In [1]: import numpy as np

In [2]: from numpy import linalg as LA

In [3]: np.set_printoptions(precision=2, suppress=True, linewidth=100, floatmode="fixed")

In [4]: K = np.loadtxt("run8.csv", delimiter=",")

In [5]: K
Out[5]: 
array([[0.00, 2.00, 0.00, 0.00, 0.00, 0.00, 0.00, 1.00, 3.00, 0.00, 0.00, 0.00, 2.00],
       [2.00, 0.00, 0.00, 2.00, 0.00, 0.00, 2.00, 0.00, 2.00, 0.00, 0.00, 0.00, 0.00],
       [3.00, 0.00, 0.00, 0.00, 0.00, 0.00, 2.00, 0.00, 0.00, 0.00, 0.00, 0.00, 0.00],
       [0.00, 0.00, 0.00, 0.00, 3.00, 1.00, 0.00, 0.00, 0.00, 0.00, 2.00, 0.00, 0.00],
       [0.00, 0.00, 2.00, 0.00, 0.00, 0.00, 0.00, 2.00, 0.00, 0.00, 0.00, 0.00, 0.00],
       [0.00, 2.00, 0.00, 0.00, 0.00, 0.00, 2.00, 0.00, 1.00, 0.00, 0.00, 0.00, 0.00]])

In [6]: # column 11 repeats column 9

In [7]: np.diff(K, axis=0)
Out[7]: 
array([[ 2.00, -2.00,  0.00,  2.00,  0.00,  0.00,  2.00, -1.00, -1.00,  0.00,  0.00,  0.00, -2.00],
       [ 1.00,  0.00,  0.00, -2.00,  0.00,  0.00,  0.00,  0.00, -2.00,  0.00,  0.00,  0.00,  0.00],
       [-3.00,  0.00,  0.00,  0.00,  3.00,  1.00, -2.00,  0.00,  0.00,  0.00,  2.00,  0.00,  0.00],
       [ 0.00,  0.00,  2.00,  0.00, -3.00, -1.00,  0.00,  2.00,  0.00,  0.00, -2.00,  0.00,  0.00],
       [ 0.00,  2.00, -2.00,  0.00,  0.00,  0.00,  2.00, -2.00,  1.00,  0.00,  0.00,  0.00,  0.00]])

In [8]: K.mean(axis=0)
Out[8]: array([0.83, 0.67, 0.33, 0.33, 0.50, 0.17, 1.00, 0.50, 1.00, 0.00, 0.33, 0.00, 0.33])

In [9]: K.shape
Out[9]: (6, 13)

In [10]: K.sum(axis=1)
Out[10]: array([8.00, 8.00, 5.00, 6.00, 4.00, 5.00])
